% ipython --no-banner

In [1]: import numpy as np

In [2]: np.set_printoptions(precision=2, suppress=True, linewidth=140)

In [3]: rd = lambda a: np.round(a, 2) + 0

In [4]: rng = np.random.default_rng(2732)

In [5]: t = rng.uniform(0, 2 * np.pi, 19)

In [6]: O, _ = np.linalg.qr(np.array([[-1.1, 1.8], [0.2, -0.7], [0.5, -1.2]]))

In [7]: mat = 5 * np.c_[np.cos(t), np.sin(t)] @ O.T

In [8]: print(rd(mat))
[[ 1.69  3.51  3.14]
 [ 0.31  3.53  3.53]
 [-4.62  0.56  1.82]
 [ 4.9   0.92 -0.37]
 [ 2.08 -2.89 -3.51]
 [-1.95  2.94  3.54]
 [ 2.33 -2.76 -3.45]
 [-3.67  1.83  2.86]
 [ 3.1  -2.3  -3.18]
 [-3.21  2.21  3.13]
 [-4.55 -1.93 -0.75]
 [ 1.07  3.55  3.35]
 [-1.42 -3.53 -3.24]
 [ 2.62  3.31  2.69]
 [ 1.69 -3.05 -3.58]
 [ 2.88 -2.44 -3.28]
 [-1.16 -3.55 -3.32]
 [-1.23 -3.55 -3.3 ]
 [-4.91 -0.53  0.77]]

In [9]: gram = mat.T @ mat

In [10]: print(rd(np.diag(gram)))
[164.17 144.55 166.28]

In [11]: print(rd(np.linalg.eigvalsh(gram)[::-1]))
[315.71 159.29   0.  ]

In [12]: print(np.linalg.matrix_rank(gram))
2

In [13]: d = np.linalg.norm(mat[:, None] - mat[None], axis=-1)

In [14]: print(rd(np.linalg.norm(mat, axis=1)))
[5. 5. 5. 5. 5. 5. 5. 5. 5. 5. 5. 5. 5. 5. 5. 5. 5. 5. 5.]

In [15]: print(d[2].round(6).argsort(kind="stable")[:4])
[ 2 18  7  9]

In [16]: print(np.linalg.matrix_rank(d ** 2))
3

In [17]: M = np.load("run9.npy")

In [18]: print(M)
[[-3.  2.  0.  0.  0.  0.  0.]
 [ 2. -6.  2.  0.  0.  0.  0.]
 [ 0.  2. -9.  2.  0.  0.  0.]
 [ 0.  0.  2. -2.  2.  0.  0.]
 [ 0.  0.  0.  2.  6.  2.  0.]
 [ 0.  0.  0.  0.  2.  4.  2.]
 [ 0.  0.  0.  0.  0.  2.  6.]]

In [19]: # equal to its transpose

In [20]: print([round(float(np.linalg.det(M[:i, :i])), 2) + 0 for i in range(1, 8)])
[-3.0, 14.0, -114.0, 172.0, 1488.0, 5264.0, 25632.0]

In [21]: print(rd(np.linalg.eigvalsh(M).min()))
-10.49

In [22]: labels = rng.permutation(7)

In [23]: print(labels)
[0 1 4 2 5 6 3]

In [24]: A2 = M[labels][:, labels]

In [25]: print(rd(np.sort(np.abs(np.linalg.eigvals(A2)))))
[ 1.66  2.15  2.17  6.2   6.23  8.15 10.49]

In [26]: print(np.trace(A2))
-4.0

In [27]: ev, evecs = np.linalg.eigh(M)

In [28]: x = np.array([6, 2, -8, -7, -6, 0, -3])

In [29]: print(rd(evecs * np.maximum(ev, 0) @ evecs.T))
[[ 0.    0.    0.    0.    0.01  0.    0.  ]
 [ 0.    0.    0.    0.01  0.03 -0.01  0.  ]
 [ 0.    0.    0.01  0.05  0.19  0.   -0.01]
 [ 0.    0.01  0.05  0.37  1.45  0.18 -0.04]
 [ 0.01  0.03  0.19  1.45  6.14  1.95  0.01]
 [ 0.   -0.01  0.    0.18  1.95  4.02  2.  ]
 [ 0.    0.   -0.01 -0.04  0.01  2.    6.  ]]

In [30]: print(np.abs(M).sum(axis=1).max(), rd(np.abs(ev).max()))
13.0 10.49

In [31]: print((np.sign(evecs[:, -1].round(6)) == np.sign(evecs[0, -1].round(6))).astype(int))
[1 1 1 1 1 1 1]

In [32]: print(rd(evecs * np.abs(ev) @ evecs.T))
[[ 3.   -2.    0.    0.01  0.02 -0.01  0.  ]
 [-2.    6.   -2.    0.02  0.07 -0.02  0.  ]
 [ 0.   -2.    9.01 -1.9   0.38  0.   -0.01]
 [ 0.01  0.02 -1.9   2.73  0.89  0.37 -0.09]
 [ 0.02  0.07  0.38  0.89  6.28  1.9   0.02]
 [-0.01 -0.02  0.    0.37  1.9   4.03  1.99]
 [ 0.    0.   -0.01 -0.09  0.02  1.99  6.  ]]
